% python3 -q
>>> import numpy as np
>>> from numpy import linalg as LA
>>> np.set_printoptions(suppress=True, linewidth=100)
>>> rnd = lambda a: np.round(a, 2) + 0
>>> m1 = np.array([[1.0, 0.2, 0.04, 0.01],
...     [0.2, 1.0, 0.2, 0.04],
...     [0.04, 0.2, 1.0, 0.2],
...     [0.01, 0.04, 0.2, 1.0]])
>>> m1
array([[1.  , 0.2 , 0.04, 0.01],
       [0.2 , 1.  , 0.2 , 0.04],
       [0.04, 0.2 , 1.  , 0.2 ],
       [0.01, 0.04, 0.2 , 1.  ]])
>>> rnd(LA.norm(m1, 2))
np.float64(1.36)
>>> rnd(LA.norm(m1[2], 1)), rnd(LA.norm(m1[2], np.inf))
(np.float64(1.44), np.float64(1.0))
>>> rnd(LA.norm(m1, 1)), rnd(LA.norm(m1, np.inf))
(np.float64(1.44), np.float64(1.44))
>>> rnd(m1[2] @ m1[1])
np.float64(0.42)
>>> ev, V = LA.eig(m1)
>>> rnd(np.sort(LA.eigvals(m1 @ m1)))
array([0.5 , 0.72, 1.17, 1.86])
>>> rnd(ev)
array([1.36, 1.08, 0.71, 0.85])
>>> M = np.loadtxt("out0.csv", delimiter=",")
>>> M
array([[ 1.4, -0.2,  1.4],
       [ 0.1,  1.5, -0.9],
       [ 0.9, -1.7,  1.3],
       [-0.7,  1.3,  0.3],
       [ 1.6, -0.4, -1.4],
       [-4.5,  2.1, -1.8],
       [ 1.7,  0.7, -1.7],
       [ 1.3,  0.6, -1.6],
       [ 0.8,  0.6,  2.2],
       [-0.3,  0.4, -0.7],
       [-1.1,  1.2, -1.7],
       [ 0.6, -0.2,  2.5],
       [-0.6,  0.1,  0.4],
       [ 0.6, -0.4,  0. ]])
>>> Z = M[[13, 8]].astype(float)
>>> for _ in range(7):
...     labels = LA.norm(M[:, None] - Z, axis=-1).argmin(axis=1)
...     Z = np.array([M[labels == j].mean(axis=0) for j in range(2)])
... 
>>> labels
array([1, 0, 1, 0, 0, 0, 0, 0, 1, 0, 0, 1, 0, 0])
>>> np.bincount(labels)
array([10,  4])
>>> mat = np.arange(16).reshape(4, 4) + -2
>>> mat
array([[-2, -1,  0,  1],
       [ 2,  3,  4,  5],
       [ 6,  7,  8,  9],
       [10, 11, 12, 13]])
>>> rnd(LA.norm(mat, 2) / LA.norm(mat))
np.float64(1.0)
>>> W0 = np.load("m.npy")
>>> W0
array([[  2.9 ,   4.55,  13.2 ,   2.86,  -2.3 ,   1.78],
       [ -7.62,  18.78,  29.56,  12.05,  -4.31,   5.13],
       [ 11.75,   2.78,   7.16,   3.68,   9.06,  -1.82],
       [ -6.  ,  -5.42,  -4.46,  -5.58, -10.69,   2.02],
       [ -4.06,  -7.76, -19.64,  -5.13,   1.89,  -2.34],
       [ -7.58,   5.04,  12.33,   1.45, -10.95,   4.13],
       [ -7.78,  14.77,  25.17,   8.82,  -6.8 ,   5.03],
       [  3.26,   4.76,   0.02,   5.15,  11.15,  -2.37],
       [  2.84, -16.05, -25.59, -10.85,   0.41,  -3.44],
       [ -7.41,   7.98,  16.38,   3.78,  -9.52,   4.33],
       [  1.3 ,  -1.66,  -0.02,  -1.39,  -1.59,   0.23],
       [  3.8 ,  -7.93,  -8.39,  -5.74,  -1.66,  -0.99],
       [  0.95,  14.89,  24.45,  10.76,   2.48,   2.41],
       [  4.39,  -1.84,  -9.18,   0.49,  10.13,  -3.39],
       [  4.09, -17.71, -25.64, -12.24,  -1.21,  -3.23],
       [ -6.62,   1.3 ,   6.02,  -0.94, -10.03,   3.17],
       [ -2.06,   3.64,  -3.14,   3.65,   7.14,  -1.66],
       [  1.61,  -0.69,   6.06,  -1.28,  -5.35,   1.56],
       [ -2.15,   2.48,   0.8 ,   1.87,   1.4 ,  -0.02],
       [  2.88,  -6.36,  -2.72,  -5.02,  -5.08,   0.42],
       [  6.79,   4.48,  15.24,   3.22,  -0.57,   1.47],
       [ -4.16,  13.66,  23.98,   8.67,  -4.02,   3.94]])
>>> round(np.log10(LA.cond(W0)))
3
>>> [round(float(x), 2) for x in LA.svd(W0, compute_uv=False)[:3]]
[91.55, 36.24, 20.2]
>>> np.argsort(-LA.norm(W0, axis=0).round(6), kind="stable")[:3]
array([2, 1, 4])
>>> rnd(np.abs(LA.svd(W0)[2][-1]))
array([0.33, 0.09, 0.35, 0.74, 0.47, 0.04])
>>> LA.cond(W0) > 100
np.True_
